$ ipython --no-banner

In [1]: import numpy as np

In [2]: np.set_printoptions(precision=1, suppress=True, linewidth=200)

In [3]: feats = np.load("sample1.npy")

In [4]: feats
Out[4]: 
array([[-1., -2.,  0.],
       [-2., -1.,  0.],
       [ 0.,  0., -1.]])

In [5]: (np.linalg.matrix_power((feats != 0) + (feats.T != 0) + np.eye(3), 3) > 0).astype(int)
Out[5]: 
array([[1, 1, 0],
       [1, 1, 0],
       [0, 0, 1]])

In [6]: r0, r1 = feats[2], feats[1]

In [7]: r0 @ r1
Out[7]: np.float64(0.0)

In [8]: p = (r0 @ r1) / (r0 @ r0) * r0

In [9]: np.outer(r0, r1)
Out[9]: 
array([[-0., -0.,  0.],
       [-0., -0.,  0.],
       [ 2.,  1., -0.]])

In [10]: np.linalg.matrix_rank(np.outer(r0, r1))
Out[10]: np.int64(1)

In [11]: arr = np.load("layer11.npy")

In [12]: arr
Out[12]: 
array([[14., 20., 12., 20., 20., 12.],
       [20., 23., 15., 25., 25., 15.],
       [12., 15.,  7., 15., 15.,  9.],
       [20., 25., 15., 23., 25., 15.],
       [20., 25., 15., 25., 23., 15.],
       [12., 15.,  9., 15., 15.,  7.]])

In [13]: x = np.array([-1, -1, 1, -2, 0, -1])

In [14]: arr @ (2 * x)
Out[14]: array([-148., -186., -118., -182., -190., -110.])

In [15]: arr @ np.ones(6)
Out[15]: array([ 98., 123.,  73., 123., 123.,  73.])

In [16]: arr @ x
Out[16]: array([-74., -93., -59., -91., -95., -55.])

In [17]: arr @ np.eye(6)[1]
Out[17]: array([20., 23., 15., 25., 25., 15.])

In [18]: (arr * x).sum(axis=1)
Out[18]: array([-74., -93., -59., -91., -95., -55.])

In [19]: (arr @ x).argmax()
Out[19]: np.int64(5)

In [20]: arr * x
Out[20]: 
array([[-14., -20.,  12., -40.,   0., -12.],
       [-20., -23.,  15., -50.,   0., -15.],
       [-12., -15.,   7., -30.,   0.,  -9.],
       [-20., -25.,  15., -46.,   0., -15.],
       [-20., -25.,  15., -50.,   0., -15.],
       [-12., -15.,   9., -30.,   0.,  -7.]])

In [21]: np.linalg.norm(arr @ x) <= np.linalg.norm(arr, 2) * np.linalg.norm(x) + 1e-9
Out[21]: np.True_

In [22]: rng = np.random.default_rng(265929)

In [23]: labels = rng.permutation(6)

In [24]: labels
Out[24]: array([4, 5, 0, 3, 2, 1])

In [25]: out = arr[labels][:, labels]

In [26]: np.trace(out)
Out[26]: np.float64(97.0)

In [27]: np.diag(out)
Out[27]: array([23.,  7., 14., 23.,  7., 23.])

In [28]: np.sort(np.abs(np.linalg.eigvals(out)))
Out[28]: array([  2.,   2.,   2.,   2.,   2., 107.])

In [29]: U, sv, Vh = np.linalg.svd(arr)

In [30]: np.argmax(sv[:-1] / (sv[1:] + 1e-6)) + 1
Out[30]: np.int64(1)

In [31]: out = U[:, :1] @ np.diag(sv[:1]) @ Vh[:1]

In [32]: round(float(np.linalg.norm(arr - out, 2)), 1), round(sv[1], 1)
Out[32]: (2.0, np.float64(2.0))

In [33]: round(np.linalg.norm(arr - out) / np.linalg.norm(arr), 1)
Out[33]: np.float64(0.0)

In [34]: np.linalg.matrix_rank(arr, rtol=0.05)
Out[34]: np.int64(1)
